In [1]: import numpy as np

In [2]: np.set_printoptions(precision=1, suppress=True, linewidth=140, legacy="1.25")

In [3]: W0 = np.load("out14.npy")

In [4]: W0
Out[4]: 
array([[ 5,  5,  0, 15],
       [-3, -3,  0, -9],
       [-2, -2,  0, -6]])

In [5]: r = np.linalg.matrix_rank(W0)

In [6]: r
Out[6]: 1

In [7]: null = np.linalg.svd(W0)[2][r:].T

In [8]: np.round(W0 @ null, 1) + 0
Out[8]: 
array([[0., 0., 0.],
       [0., 0., 0.],
       [0., 0., 0.]])

In [9]: null.shape
Out[9]: (4, 3)

In [10]: A2 = W0 / np.sqrt((W0 ** 2).mean(axis=1, keepdims=True))

In [11]: np.linalg.matrix_rank(A2) == np.linalg.matrix_rank(W0)
Out[11]: True

In [12]: np.linalg.norm(A2, axis=1)
Out[12]: array([2., 2., 2.])

In [13]: W0 - W0.mean(axis=1, keepdims=True)
Out[13]: 
array([[-1.2, -1.2, -6.2,  8.8],
       [ 0.8,  0.8,  3.8, -5.2],
       [ 0.5,  0.5,  2.5, -3.5]])

In [14]: mat = np.load("dump.npy")

In [15]: mat
Out[15]: 
array([[-3.4, 12.4,  5.1],
       [-3.3, 12.1,  4.9],
       [-2.9, 11.2,  4.4],
       [-1.7,  7.1,  2.3],
       [-0.9,  3.4,  0.8],
       [-0.8,  2.8,  0.6],
       [-0.5,  1. ,  0.3],
       [ 0.3, -0.4, -0.2],
       [ 0.5, -0.6, -0.2],
       [ 6.1, -4.7, -3.7]])

In [16]: Xs = mat - mat.mean(axis=1)
---------------------------------------------------------------------------
ValueError                                Traceback (most recent call last)
Cell In[16], line 1
----> 1 Xs = mat - mat.mean(axis=1)

ValueError: operands could not be broadcast together with shapes (10,3) (10,) 

In [17]: Xs = mat - mat.mean(axis=0)

In [18]: U, s, VT = np.linalg.svd(Xs, full_matrices=False)

In [19]: np.abs(VT[-1])
Out[19]: array([0.3, 0.3, 0.9])

In [20]: np.round(Xs.mean(axis=0), 1) + 0
Out[20]: array([0., 0., 0.])

In [21]: (np.sign(U[:, 0]) == np.sign(U[0, 0])).astype(int)
Out[21]: array([1, 1, 1, 1, 0, 0, 0, 0, 0, 0])

In [22]: np.searchsorted(np.cumsum(s ** 2) / (s ** 2).sum(), 0.9) + 1
Out[22]: 1

In [23]: np.linalg.matrix_rank(Xs)
Out[23]: 3

In [24]: np.round(s ** 2 / (s ** 2).sum(), 1) + 0
Out[24]: array([1., 0., 0.])
